% ipython --no-banner

In [1]: import numpy as np

In [2]: np.set_printoptions(precision=2, suppress=True, linewidth=140)

In [3]: rng = np.random.default_rng(556)

In [4]: mat = (rng.random((3, 3)) < 0.3) + np.eye(3)

In [5]: mat /= mat.sum(axis=1, keepdims=True)

In [6]: print(mat)
[[0.33 0.33 0.33]
 [0.5  0.5  0.  ]
 [0.33 0.33 0.33]]

In [7]: print(np.linalg.matrix_power(mat, 2))
[[0.39 0.39 0.22]
 [0.42 0.42 0.17]
 [0.39 0.39 0.22]]

In [8]: pr = np.eye(3)[2]

In [9]: for _ in range(5):
   ...:     pr = pr @ mat
   ...:     print(pr.round(2))
   ...: 
[0.33 0.33 0.33]
[0.39 0.39 0.22]
[0.4 0.4 0.2]
[0.4 0.4 0.2]
[0.4 0.4 0.2]

In [10]: gram = mat.T @ mat

In [11]: print(np.round(np.linalg.svd(mat, compute_uv=False) ** 2, 2) + 0)
[1.06 0.1  0.  ]

In [12]: print(round(float(np.trace(gram)), 2), round(float((mat ** 2).sum()), 2))
1.17 1.17

In [13]: print(np.allclose(gram, gram.T))
True

In [14]: print(np.linalg.matrix_rank(gram))
2

In [15]: print(np.abs(np.diag(np.linalg.qr(mat)[1])) > 1e-9)
[ True False  True]

In [16]: print(np.round(np.trace(np.linalg.pinv(mat) @ mat), 2))
2.0

In [17]: print(np.linalg.lstsq(mat[:-1].T, mat[-1])[2])
2

In [18]: print(np.unique(mat.round(6), axis=0).shape)
(2, 3)

In [19]: left, s, Vt = np.linalg.svd(mat)

In [20]: print(np.argmax(s[:-1] / (s[1:] + 1e-6)) + 1)
2

In [21]: Y = left[:, :2] @ np.diag(s[:2]) @ Vt[:2]

In [22]: print(np.linalg.matrix_rank(mat, rtol=0.05))
2

In [23]: print(round(float(np.abs(mat - Y).max()), 2))
0.0

In [24]: print(round(np.linalg.norm(mat - Y, 2), 2), np.round(s[2], 2))
0.0 0.0

In [25]: print(Y.round(2) + 0)
[[0.33 0.33 0.33]
 [0.5  0.5  0.  ]
 [0.33 0.33 0.33]]

In [26]: arr = np.load("run13.npy")

In [27]: print(arr)
[[1.   0.2  0.04 0.01 0.  ]
 [0.2  1.   0.2  0.04 0.01]
 [0.04 0.2  1.   0.2  0.04]
 [0.01 0.04 0.2  1.   0.2 ]
 [0.   0.01 0.04 0.2  1.  ]]

In [28]: Y = np.array([[1, 1], [2, 0], [1, 3], [-3, 3], [-1, -1]])

In [29]: print(np.einsum("ij->j", arr))
[1.25 1.45 1.48 1.45 1.25]

In [30]: print(np.vstack([arr, Y.T]).shape)
(7, 5)

In [31]: print(np.linalg.matrix_rank(np.vstack([arr, Y.T])))
5

In [32]: print(np.einsum("ij,ij->i", arr, arr))
[1.04 1.08 1.08 1.08 1.04]

In [33]: print(np.einsum("ik,kj->ij", arr, Y))
[[ 1.41  1.15]
 [ 2.27  0.91]
 [ 0.8   3.6 ]
 [-2.91  3.41]
 [-1.54 -0.28]]

In [34]: print(Y.T @ arr.T)
[[ 1.41  2.27  0.8  -2.91 -1.54]
 [ 1.15  0.91  3.6   3.41 -0.28]]

In [35]: print(np.einsum("ik,kj->ji", arr, Y))
[[ 1.41  2.27  0.8  -2.91 -1.54]
 [ 1.15  0.91  3.6   3.41 -0.28]]

In [36]: data = np.array([[0.0, -6.0, 12.0, 7.0],
    ...:     [0.0, 9.0, -18.0, -10.0],
    ...:     [0.0, 12.0, -27.0, -16.0],
    ...:     [0.0, -12.0, 30.0, 19.0]])

In [37]: # rows and columns are dependent

In [38]: print(np.poly(data))
[ 1. -1. -9.  9.  0.]

In [39]: print(round(np.linalg.det(data.T), 2))
0.0

In [40]: print(np.einsum("ii->", data))
1.0

In [41]: print(np.linalg.eigvals(data))
[ 0. -3.  1.  3.]

In [42]: print(np.round(np.linalg.det(data[::-1]), 2))
0.0

In [43]: print(np.einsum("ij,ji->", data, data))
19.0

In [44]: left, s, Vt = np.linalg.svd(data)

In [45]: vecs = Vt[:(s > 1e-8).sum()]

In [46]: x = data[3] + 5 * data[0] + rng.integers(2) * np.eye(4)[2]

In [47]: print(x)
[  0. -42.  90.  54.]

In [48]: print(np.round(vecs.T @ vecs, 2) + 0)
[[0. 0. 0. 0.]
 [0. 1. 0. 0.]
 [0. 0. 1. 0.]
 [0. 0. 0. 1.]]

In [49]: print(np.diag(vecs.T @ vecs))
[0. 1. 1. 1.]

In [50]: print(np.allclose(vecs.T @ vecs @ x, x))
True

In [51]: left, s, Vt = np.linalg.svd(data)

In [52]: print(np.argmax(s[:-1] / (s[1:] + 1e-6)) + 1)
3

In [53]: Y = left[:, :3] @ np.diag(s[:3]) @ Vt[:3]

In [54]: print(np.linalg.matrix_rank(Y))
3

In [55]: print(np.round(np.linalg.norm(data - Y) / np.linalg.norm(data), 2))
0.0

In [56]: print(np.linalg.matrix_rank(data, rtol=0.05))
1

In [57]: print(round(float(np.linalg.norm(data - Y, 2)), 2), s[3])
0.0 0.0

In [58]: print(Y)
[[  0.  -6.  12.   7.]
 [  0.   9. -18. -10.]
 [  0.  12. -27. -16.]
 [  0. -12.  30.  19.]]

In [59]: print(np.linalg.lstsq(Y[:-1].T, Y[-1])[2])
3

In [60]: print(np.round(np.trace(np.linalg.pinv(Y) @ Y), 2))
3.0

In [61]: print(np.unique(Y.round(6), axis=0).shape)
(4, 4)

In [62]: print(np.abs(np.diag(np.linalg.qr(Y)[1])) > 1e-9)
[False  True  True  True]

In [63]: print(np.allclose(Y[:-1].T @ np.linalg.lstsq(Y[:-1].T, Y[-1])[0], Y[-1]))
True

In [64]: print(Y @ np.linalg.pinv(Y) @ Y)
[[  0.  -6.  12.   7.]
 [  0.   9. -18. -10.]
 [  0.  12. -27. -16.]
 [  0. -12.  30.  19.]]

In [65]: def softmax(z):
    ...:     e = np.exp(z - z.max(axis=-1, keepdims=True))
    ...:     return e / e.sum(axis=-1, keepdims=True)
    ...: 

In [66]: print(np.round(softmax(10 * data[3]), 2) + 0)
[0. 0. 1. 0.]

In [67]: print(np.round(softmax(data[3] + 2), 2) + 0)
[0. 0. 1. 0.]

In [68]: scores = data @ data.T / np.sqrt(4)

In [69]: print(np.round(softmax(scores + np.triu(np.full(scores.shape, -np.inf), 1)), 2) + 0)
[[1. 0. 0. 0.]
 [0. 1. 0. 0.]
 [0. 0. 1. 0.]
 [0. 0. 0. 1.]]

In [70]: print(softmax(scores)[3] @ data)
[  0. -12.  30.  19.]

In [71]: print(np.round(softmax(scores), 2) + 0)
[[0. 0. 0. 1.]
 [0. 0. 1. 0.]
 [0. 0. 1. 0.]
 [0. 0. 0. 1.]]

In [72]: J = np.load("arr.npy")

In [73]: print(J)
[[0 1 0]
 [1 0 0]
 [0 0 0]]

In [74]: # 2 groups of indices that never mix

In [75]: u = np.array([2, 8])

In [76]: print(np.convolve(J[1], u))
[2 8 0 0]

In [77]: print(np.correlate(J[1], J[0], "full"))
[0 1 0 0 0]

In [78]: print(np.polyval(u, J[1]))
[10  8  8]

In [79]: vals, vecs = np.linalg.eigh(J)

In [80]: print(np.round(vecs.T @ vecs, 2) + 0)
[[1. 0. 0.]
 [0. 1. 0.]
 [0. 0. 1.]]

In [81]: print(np.linalg.svd(J, compute_uv=False))
[1. 1. 0.]

In [82]: print(np.round(vecs @ np.diag(vals) @ vecs.T, 2) + 0)
[[0. 1. 0.]
 [1. 0. 0.]
 [0. 0. 0.]]

In [83]: print(np.unique(vals.round(6) + 0, return_counts=True)[1])
[1 1 1]

In [84]: print(np.round(np.linalg.det(J.T), 2))
0.0

In [85]: print(np.linalg.eigvals(J))
[ 1. -1.  0.]

In [86]: print(np.round(np.linalg.det(2 * J), 2), round(float(np.linalg.det(J)), 2))
0.0 0.0

In [87]: print(np.poly(J))
[ 1.  0. -1.  0.]

In [88]: print(np.einsum("ii->", J))
0

In [89]: left, s, Vt = np.linalg.svd(J)

In [90]: vecs = Vt[:(s > 1e-8).sum()]

In [91]: x = J[1] + -1 * J[2] + rng.integers(2) * np.eye(3)[0]

In [92]: print(x)
[1. 0. 0.]

In [93]: print(np.linalg.matrix_rank(np.vstack([J, x])))
2

In [94]: print(vecs.T @ vecs)
[[1. 0. 0.]
 [0. 1. 0.]
 [0. 0. 0.]]

In [95]: print(np.allclose(vecs.T @ vecs @ x, x))
True

In [96]: print(J[:, 1] @ J[:, 2])
0

In [97]: print(np.linalg.norm(J, axis=0))
[1. 1. 0.]

In [98]: A = np.array([[-2.0, -1.6, 0.0, -0.2],
    ...:     [0.9, -0.3, -1.4, -2.2],
    ...:     [0.5, -0.4, 0.7, 1.4],
    ...:     [0.1, 0.6, 0.7, -0.4],
    ...:     [0.5, 0.4, 0.3, -0.8],
    ...:     [0.6, -0.6, 0.3, 0.7],
    ...:     [0.8, -0.1, -1.9, 0.9],
    ...:     [0.7, -0.1, 0.9, -0.7],
    ...:     [-1.7, 1.0, 0.2, -1.3],
    ...:     [0.2, 1.2, -0.8, -0.4],
    ...:     [-3.1, -0.5, -0.2, 1.2],
    ...:     [2.0, 0.2, 1.4, -0.4],
    ...:     [-0.1, 0.2, -0.5, -0.6],
    ...:     [-1.0, 1.9, -1.8, -0.3],
    ...:     [-0.2, -1.8, 0.3, -1.5],
    ...:     [0.6, -0.4, 0.8, 1.5],
    ...:     [0.4, 0.4, -0.3, 0.4],
    ...:     [-1.0, 1.8, -0.2, 1.8],
    ...:     [1.0, -1.4, 0.3, 0.4],
    ...:     [0.0, -1.5, 1.1, -0.4],
    ...:     [0.2, 0.8, 0.1, -0.5],
    ...:     [0.6, -0.7, 1.3, 0.2]])

In [99]: A[:, 1] = -3 * A[:, 2] + 0.05 * rng.normal(size=22)

In [100]: print(A)
[[-2.    0.06  0.   -0.2 ]
 [ 0.9   4.15 -1.4  -2.2 ]
 [ 0.5  -2.08  0.7   1.4 ]
 [ 0.1  -2.12  0.7  -0.4 ]
 [ 0.5  -0.89  0.3  -0.8 ]
 [ 0.6  -0.9   0.3   0.7 ]
 [ 0.8   5.74 -1.9   0.9 ]
 [ 0.7  -2.76  0.9  -0.7 ]
 [-1.7  -0.6   0.2  -1.3 ]
 [ 0.2   2.39 -0.8  -0.4 ]
 [-3.1   0.56 -0.2   1.2 ]
 [ 2.   -4.21  1.4  -0.4 ]
 [-0.1   1.46 -0.5  -0.6 ]
 [-1.    5.33 -1.8  -0.3 ]
 [-0.2  -0.92  0.3  -1.5 ]
 [ 0.6  -2.42  0.8   1.5 ]
 [ 0.4   0.97 -0.3   0.4 ]
 [-1.    0.57 -0.2   1.8 ]
 [ 1.   -0.93  0.3   0.4 ]
 [ 0.   -3.24  1.1  -0.4 ]
 [ 0.2  -0.28  0.1  -0.5 ]
 [ 0.6  -3.85  1.3   0.2 ]]

In [101]: D = np.linalg.norm(A[:, None] - A[None], axis=-1)

In [102]: print(D[18].round(6).argsort(kind="stable")[:4])
[18  5  4 20]

In [103]: print(np.unravel_index(D.round(6).argmax(), D.shape))
(np.int64(6), np.int64(11))

In [104]: print(np.flatnonzero(D[18] < D.mean() / 2))
[ 2  3  4  5 18 20]

In [105]: gram = np.cov(A, rowvar=False)

In [106]: print(np.corrcoef(A.T))
[[ 1.   -0.23  0.23 -0.11]
 [-0.23  1.   -1.   -0.09]
 [ 0.23 -1.    1.    0.09]
 [-0.11 -0.09  0.09  1.  ]]

In [107]: print(np.round(np.corrcoef(A[:, 1], A[:, 0])[0, 1], 2))
-0.23

In [108]: print(np.polyfit(A[:, 1], A[:, 0], 1))
[-0.09 -0.02]

In [109]: print(round(np.linalg.norm(A, "nuc"), 2))
23.04

In [110]: print(round(A[5] @ A[17], 2))
0.09

In [111]: print(round(np.linalg.norm(A[5] - A[17]), 2))
2.48

In [112]: print(np.linalg.norm(A, axis=0))
[ 5.23 12.54  4.19  4.67]

In [113]: E = np.loadtxt("data.csv", delimiter=",")

In [114]: print(E)
[[-3. -3. -3.]
 [-3. -6. -6.]
 [-3. -6. -9.]]

In [115]: # equal to its transpose

In [116]: vals, vecs = np.linalg.eigh(E)

In [117]: print(np.linalg.eigvalsh(E + 3 * np.eye(3)))
[-12.15   1.07   2.08]

In [118]: print(np.round(vecs.T @ vecs, 2) + 0)
[[1. 0. 0.]
 [0. 1. 0.]
 [0. 0. 1.]]

In [119]: print(np.unique(vals.round(6) + 0, return_counts=True)[1])
[1 1 1]

In [120]: print(np.round(vals.sum(), 2), np.trace(E))
-18.0 -18.0

In [121]: print(np.linalg.eigvalsh(E @ E))
[  0.85   3.72 229.42]

In [122]: print(np.round(vecs.T @ E @ vecs, 2) + 0)
[[-15.15   0.     0.  ]
 [  0.    -1.93   0.  ]
 [  0.     0.    -0.92]]

In [123]: print(np.linalg.svd(E, compute_uv=False))
[15.15  1.93  0.92]

In [124]: print(vecs @ np.diag(vals) @ vecs.T)
[[-3. -3. -3.]
 [-3. -6. -6.]
 [-3. -6. -9.]]

In [125]: x = np.array([-2, 2, 2])

In [126]: print(np.linalg.norm(E @ x) <= np.linalg.norm(E, 2) * np.linalg.norm(x) + 1e-9)
True

In [127]: print(E @ np.ones(3))
[ -9. -15. -18.]

In [128]: print((E * x).sum(axis=1))
[ -6. -18. -24.]

In [129]: print(E @ x)
[ -6. -18. -24.]

In [130]: print(E * x)
[[  6.  -6.  -6.]
 [  6. -12. -12.]
 [  6. -12. -18.]]

In [131]: x = np.array([1, -3, 3, 3])

In [132]: target = A @ x

In [133]: coef, lr = np.zeros(4), 1 / np.linalg.norm(A, 2) ** 2

In [134]: for i in range(20):
     ...:     coef -= lr * A.T @ (A @ coef - target)
     ...:     if i % 5 == 0: print(i, round(np.linalg.norm(A @ coef - target), 2))
     ...: 
0 11.77
5 6.34
10 3.44
15 1.88

In [135]: print(coef)
[ 0.9  -3.62  1.21  2.76]

In [136]: print(np.round(np.linalg.cond(A), 2))
240.09

In [137]: m1 = np.load("mat.npy")

In [138]: print(m1)
[[ 0.95 -4.94 -0.11 -0.15]
 [-2.2  -0.83 -0.59  0.4 ]
 [ 0.   -1.79 -0.25  1.55]
 [-0.39  9.76  0.18 -0.14]
 [-0.01  7.92 -0.86 -0.62]
 [-0.33 -0.55 -0.52  0.54]
 [ 1.28  4.41  0.25  0.8 ]
 [ 1.55 -3.14 -1.14 -1.34]
 [ 0.05  2.89 -1.1   0.41]
 [ 1.14 -5.87  0.15 -0.03]
 [-4.51 -1.27 -0.53 -1.53]
 [ 0.32  2.54  0.23 -1.45]
 [ 2.88 -5.09 -0.55  0.72]
 [-0.41 -0.2  -0.45 -0.45]
 [ 2.69 -2.5   0.75 -0.26]
 [ 1.39  2.43 -0.3  -0.42]
 [ 1.7  -4.   -0.36  1.1 ]
 [ 0.38 -1.33 -0.03 -0.06]
 [ 3.62  2.49  0.95 -0.4 ]
 [-0.04  5.79 -0.6   1.01]
 [-2.15  2.99  0.75 -0.98]
 [ 2.73  5.1   1.44  2.02]]

In [139]: cen = m1 - m1.mean(axis=0)

In [140]: vecs = np.linalg.svd(cen)[2][:2]

In [141]: Y = cen - cen @ vecs.T @ vecs

In [142]: print(np.round(np.cov(cen @ vecs.T, rowvar=False), 2) + 0)
[[18.53  0.  ]
 [ 0.    3.6 ]]
